% python3 -q
>>> import numpy as np
>>> np.set_printoptions(precision=2, suppress=True, linewidth=120, legacy="1.25")
>>> rnd = lambda a: np.round(a, 2) + 0
>>> E = np.load("out11.npy")
>>> E
array([[ 0, 18,  4],
       [16,  9, 12],
       [32, 18, 24],
       [-8,  9, -3],
       [ 0,  0,  0]])
>>> x0 = np.array([1, 1, 0])
>>> (E * x0).sum(axis=1)
array([18, 25, 50,  1,  0])
>>> E @ np.eye(3)[2]
array([ 4., 12., 24., -3.,  0.])
>>> print((E @ x0).argmax())
2
>>> E @ (2 * x0)
array([ 36,  50, 100,   2,   0])
>>> A2 = np.array([[-1, -3, 1], [0, -3, 3], [-1, 1, 2]])
>>> np.vstack([E, A2.T]).shape
(8, 3)
>>> np.einsum("ij->j", E)
array([40, 54, 37])
>>> np.einsum("ik,kj->ji", E, A2)
array([[  -4,  -28,  -56,   11,    0],
       [ -50,  -63, -126,   -6,    0],
       [  62,   67,  134,   13,    0]])
>>> np.einsum("ik,kj->ij", E, A2)
array([[  -4,  -50,   62],
       [ -28,  -63,   67],
       [ -56, -126,  134],
       [  11,   -6,   13],
       [   0,    0,    0]])
>>> np.linalg.matrix_rank(np.vstack([E, A2.T]))
3
>>> T = np.stack([E, 5 * E, E[::-1]])
>>> np.linalg.matrix_rank(T)
array([2, 2, 2])
>>> rnd(np.linalg.norm(T, axis=(1, 2)))
array([ 53.84, 269.21,  53.84])
>>> print(T.sum(axis=0))
[[  0 108  24]
 [ 88  63  69]
 [224 126 168]
 [-32  63  -6]
 [  0  18   4]]
>>> Uu, sig, Vt = np.linalg.svd(E, full_matrices=False)
>>> np.abs(Uu[:, 0]).round(6).argmax()
2
>>> print(rnd(Uu.T @ E @ Vt.T))
[[50.16  0.    0.  ]
 [ 0.   19.56  0.  ]
 [ 0.    0.    0.  ]]
>>> Uu.shape, sig.shape, Vt.shape
((5, 3), (3,), (3, 3))
>>> rnd(Vt @ Vt.T)
array([[1., 0., 0.],
       [0., 1., 0.],
       [0., 0., 1.]])
>>> print((sig > 1e-8).sum())
2
>>> rnd(np.sqrt((sig ** 2).sum())), rnd(np.linalg.norm(E))
(53.84, 53.84)
>>> Uu, sig, Vt = np.linalg.svd(E)
>>> np.argmax(sig[:-1] / (sig[1:] + 1e-6)) + 1
2
>>> A2 = Uu[:, :2] @ np.diag(sig[:2]) @ Vt[:2]
>>> rnd(A2)
array([[ 0., 18.,  4.],
       [16.,  9., 12.],
       [32., 18., 24.],
       [-8.,  9., -3.],
       [ 0.,  0.,  0.]])
>>> np.linalg.matrix_rank(A2)
2
>>> rnd(np.linalg.norm(E - A2) / np.linalg.norm(E))
0.0
>>> F = 3 * np.eye(5) + np.ones((5, 5))
>>> print(F)
[[4. 1. 1. 1. 1.]
 [1. 4. 1. 1. 1.]
 [1. 1. 4. 1. 1.]
 [1. 1. 1. 4. 1.]
 [1. 1. 1. 1. 4.]]
>>> A2 = F / np.sqrt((F ** 2).mean(axis=1, keepdims=True))
>>> rnd(np.linalg.norm(A2, axis=1))
array([2.24, 2.24, 2.24, 2.24, 2.24])
>>> print(np.linalg.matrix_rank(A2) == np.linalg.matrix_rank(F))
True
>>> np.linalg.matrix_rank(F - F.mean(axis=1, keepdims=True))
4
>>> rnd(F - F.mean(axis=1, keepdims=True))
array([[ 2.4, -0.6, -0.6, -0.6, -0.6],
       [-0.6,  2.4, -0.6, -0.6, -0.6],
       [-0.6, -0.6,  2.4, -0.6, -0.6],
       [-0.6, -0.6, -0.6,  2.4, -0.6],
       [-0.6, -0.6, -0.6, -0.6,  2.4]])
>>> A2[0]
array([2. , 0.5, 0.5, 0.5, 0.5])
>>> Uu, sig, Vt = np.linalg.svd(F, full_matrices=False)
>>> Uu.shape, sig.shape, Vt.shape
((5, 5), (5,), (5, 5))
>>> rnd(np.abs(Vt[0]))
array([0.45, 0.45, 0.45, 0.45, 0.45])
>>> A2 = np.array([[2, 3], [2, 2]])
>>> basis = np.kron(A2, F)
>>> basis.shape
(10, 10)
>>> rnd(np.linalg.norm(basis, 2)), rnd(np.linalg.norm(A2, 2) * np.linalg.norm(F, 2))
(36.49, 36.49)
>>> feats = np.array([[4, 0, -8], [-4, 0, 4], [0, 0, -4], [0, 0, 0]])
>>> rk = np.linalg.matrix_rank(feats)
>>> rk
2
>>> ns = np.linalg.svd(feats)[2][rk:].T
>>> ns.shape
(3, 1)
>>> print([int(np.linalg.matrix_rank(feats[:, :j + 1])) for j in range(3)])
[1, 1, 2]
>>> [int(np.linalg.matrix_rank(np.delete(feats, i, axis=0))) for i in range(4)]
[2, 2, 2, 2]
>>> print(np.allclose(feats @ ns, 0))
True
>>> print(feats @ ns)
[[0.]
 [0.]
 [0.]
 [0.]]
>>> Uu, sig, Vt = np.linalg.svd(feats)
>>> vecs = Vt[:(sig > 1e-8).sum()]
>>> rng = np.random.default_rng(30903)
>>> x0 = feats[3] + 5 * feats[0] + rng.integers(2) * np.eye(3)[1]
>>> x0
array([ 20.,   1., -40.])
>>> np.linalg.matrix_rank(np.vstack([feats, x0]))
3
>>> rnd(np.linalg.norm(x0 - vecs.T @ vecs @ x0))
1.0
>>> np.allclose(vecs.T @ vecs @ x0, x0)
False
>>> rnd(vecs.T @ vecs)
array([[1., 0., 0.],
       [0., 0., 0.],
       [0., 0., 1.]])
>>> print(rnd(np.diag(vecs.T @ vecs)))
[1. 0. 1.]
>>> np.linalg.lstsq(feats[:-1].T, feats[-1])[2]
2
>>> rnd(feats @ np.linalg.pinv(feats) @ feats)
array([[ 4.,  0., -8.],
       [-4.,  0.,  4.],
       [ 0.,  0., -4.],
       [ 0.,  0.,  0.]])
>>> rnd(np.trace(np.linalg.pinv(feats) @ feats))
2.0
>>> np.linalg.matrix_rank(feats, rtol=0.1)
2
>>> np.argsort(-np.linalg.norm(feats, axis=0).round(6), kind="stable")[:3]
array([2, 0, 1])
>>> J = np.load("a.npy")
>>> J
array([[-2.17, -5.77, -4.01],
       [ 0.99, -2.2 ,  0.62],
       [-1.43, -3.81,  0.77],
       [-2.2 , -4.59, -4.96],
       [ 0.6 , -1.6 , -1.4 ],
       [-0.15, -0.87, -2.63],
       [-0.43, -2.45, -1.84],
       [-0.05, -0.42,  0.68],
       [ 0.35, -0.58,  2.04],
       [-0.75, -3.  , -2.3 ],
       [-0.73, -6.03, -3.07],
       [-1.47, -5.07, -3.35],
       [-0.56, -1.7 , -1.19],
       [-1.52, -5.81, -3.55],
       [-0.04, -1.47, -1.64],
       [-1.09, -1.63, -1.31],
       [-1.58, -1.48,  2.1 ],
       [-1.83, -6.38, -3.42],
       [-0.58, -4.17, -4.86],
       [-0.92, -0.93,  1.55]])
>>> proj = J @ np.linalg.solve(J.T @ J, J.T)
>>> np.allclose(proj @ proj, proj)
True
>>> T = np.stack([feats, 3 * feats, feats[::-1]])
>>> print((T @ feats.T).shape)
(3, 4, 4)
>>> np.linalg.matrix_rank(T)
array([2, 2, 2])
>>> print(T.sum(axis=0))
[[ 16   0 -32]
 [-16   0  12]
 [ -4   0 -12]
 [  4   0  -8]]
>>> theta = np.radians(90)
>>> r_ = np.eye(3)
>>> r_[0, 0] = r_[2, 2] = np.cos(theta)
>>> r_[0, 2], r_[2, 0] = -np.sin(theta), np.sin(theta)
>>> rnd(r_)
array([[ 0.,  0., -1.],
       [ 0.,  1.,  0.],
       [ 1.,  0.,  0.]])
>>> A2 = J @ r_.T
>>> print(np.allclose(J @ J.T, A2 @ A2.T))
True
>>> rnd(np.linalg.svd(J, compute_uv=False)), rnd(np.linalg.svd(A2, compute_uv=False))
(array([19.62,  6.03,  2.85]), array([19.62,  6.03,  2.85]))
>>> np.allclose(np.linalg.norm(J, axis=1), np.linalg.norm(A2, axis=1))
True
>>> X = np.array([[-2.0, 3.0], [0.0, -4.0]])
>>> def softmax(z):
...     e = np.exp(z - z.max(axis=-1, keepdims=True))
...     return e / e.sum(axis=-1, keepdims=True)
... 
>>> rnd(softmax(10 * X[0]))
array([0., 1.])
>>> rnd(softmax(X[0] + 5))
array([0.01, 0.99])
>>> S = X @ X.T / np.sqrt(2)
>>> rnd(softmax(S + np.triu(np.full(S.shape, -np.inf), 1)))
array([[1., 0.],
       [0., 1.]])
>>> rnd(softmax(S))
array([[1., 0.],
       [0., 1.]])
>>> mat = np.loadtxt("arr.csv", delimiter=",")
>>> mat
array([[ 0.13,  1.05,  0.94],
       [-0.06,  1.1 ,  0.96],
       [-0.02,  0.98,  0.94],
       [-0.04,  0.98,  0.98],
       [ 0.09,  0.99,  0.96],
       [-0.1 ,  1.04,  1.03],
       [ 0.06,  0.94,  0.99],
       [-0.03,  0.97,  1.  ],
       [ 0.08,  0.97,  1.08],
       [-1.98,  2.08, -2.08],
       [-1.94,  2.01, -2.02],
       [-2.02,  1.99, -2.04],
       [-2.05,  2.1 , -2.03],
       [-2.01,  2.06, -1.95],
       [-2.01,  2.01, -1.96],
       [-1.96,  1.95, -1.93],
       [-2.01,  1.92, -1.92],
       [-2.  ,  1.97, -1.96],
       [ 0.13, -1.04,  2.03],
       [ 0.  , -1.05,  2.06],
       [ 0.03, -0.93,  2.  ],
       [-0.02, -1.04,  1.92],
       [-0.07, -0.98,  2.02],
       [-0.04, -0.97,  2.  ],
       [-0.04, -0.99,  2.  ],
       [ 0.11, -0.98,  1.99],
       [ 0.  , -1.07,  1.98]])
>>> z = mat[:, 2] > np.median(mat[:, 2])
>>> r0 = mat[z].mean(axis=0) - mat[~z].mean(axis=0)
>>> ((mat - mat.mean(axis=0)) @ r0 > 0).astype(int)
array([1, 1, 1, 1, 1, 1, 1, 1, 1, 0, 0, 0, 0, 0, 0, 0, 0, 0, 1, 1, 1, 1, 1, 1, 1, 1, 1])
>>> rnd(r0)
array([ 1.29, -2.05,  2.64])
>>> z.astype(int)
array([0, 0, 0, 0, 0, 1, 1, 1, 1, 0, 0, 0, 0, 0, 0, 0, 0, 0, 1, 1, 1, 1, 1, 1, 1, 1, 1])
>>> r0, r1 = mat[6], mat[24]
>>> rnd(r0 @ r0)
1.87
>>> p = (r0 @ r1) / (r0 @ r0) * r0
>>> np.linalg.matrix_rank(np.outer(r0, r1))
1
>>> rnd(np.linalg.norm(r0 + r1) ** 2 + np.linalg.norm(r0 - r1) ** 2)
13.7
>>> M = -1 * np.eye(4) + np.eye(4, k=1)
>>> M
array([[-1.,  1.,  0.,  0.],
       [ 0., -1.,  1.,  0.],
       [ 0.,  0., -1.,  1.],
       [ 0.,  0.,  0., -1.]])
>>> x0 = np.array([4, 1, 9, 9])
>>> target = M @ x0
>>> target
array([-3.,  8.,  0., -9.])
>>> rnd(np.linalg.solve(M, M[:, 0]))
array([1., 0., 0., 0.])
>>> rnd(np.linalg.solve(M.T, M[2]))
array([0., 0., 1., 0.])
>>> rnd(softmax(10 * M[1]))
array([0., 0., 1., 0.])
>>> rnd(softmax(M[1]))
array([0.2 , 0.07, 0.53, 0.2 ])
>>> rnd(softmax(M[1] + 3))
array([0.2 , 0.07, 0.53, 0.2 ])
>>> S = M @ M.T / np.sqrt(4)
>>> rnd(softmax(S))
array([[0.51, 0.11, 0.19, 0.19],
       [0.12, 0.55, 0.12, 0.2 ],
       [0.2 , 0.12, 0.55, 0.12],
       [0.24, 0.24, 0.14, 0.39]])
>>> rnd(softmax(S + np.triu(np.full(S.shape, -np.inf), 1)))
array([[1.  , 0.  , 0.  , 0.  ],
       [0.18, 0.82, 0.  , 0.  ],
       [0.23, 0.14, 0.63, 0.  ],
       [0.24, 0.24, 0.14, 0.39]])
>>> rnd(softmax(S)[1] @ M)
array([-0.12, -0.43,  0.43, -0.08])
>>> m1 = np.load("mat.npy")
>>> print(m1)
[[9 9 3]
 [9 9 9]
 [3 9 9]]
>>> A2 = m1[0, 0] * m1[1:] - np.outer(m1[1:, 0], m1[0])
>>> print(A2)
[[ 0  0 54]
 [ 0 54 72]]
>>> np.flatnonzero(~A2.round(6).any(axis=1))
array([], dtype=int64)
>>> W = np.array([[5, 7, 2], [-1, -1, -9], [5, -9, 3]])
>>> beta = np.array([0, 0, 0])
>>> act = np.maximum(A2 @ W + beta, 0)
>>> print(act)
[[270   0 162]
 [306   0   0]]
>>> print((act > 0).astype(int))
[[1 0 1]
 [1 0 0]]
>>> basis = np.array([[0, 2, 2], [1, 0, 3], [2, 1, 2]])
>>> (act @ basis).round(6).argmax(axis=1)
array([2, 1])
>>> W @ basis
array([[ 11,  12,  35],
       [-19, -11, -23],
       [ -3,  13, -11]])
>>> w, vecs = np.linalg.eig(m1)
>>> print(rnd(np.prod(w)))
-324.0
>>> rnd(np.sort(np.linalg.eigvals(m1 @ m1)))
array([  5.36,  36.  , 543.64])
>>> w, vecs = np.linalg.eigh(m1)
>>> rnd(vecs.T @ m1 @ vecs)
array([[-2.32,  0.  ,  0.  ],
       [ 0.  ,  6.  ,  0.  ],
       [ 0.  ,  0.  , 23.32]])
>>> np.unique(w.round(6) + 0, return_counts=True)[1]
array([1, 1, 1])
>>> print(rnd(w.sum()), np.trace(m1))
27.0 27
>>> np.abs(vecs[:, -1]).round(6).argmax()
1
>>> rnd(np.abs(vecs[:, -1]))
array([0.53, 0.66, 0.53])
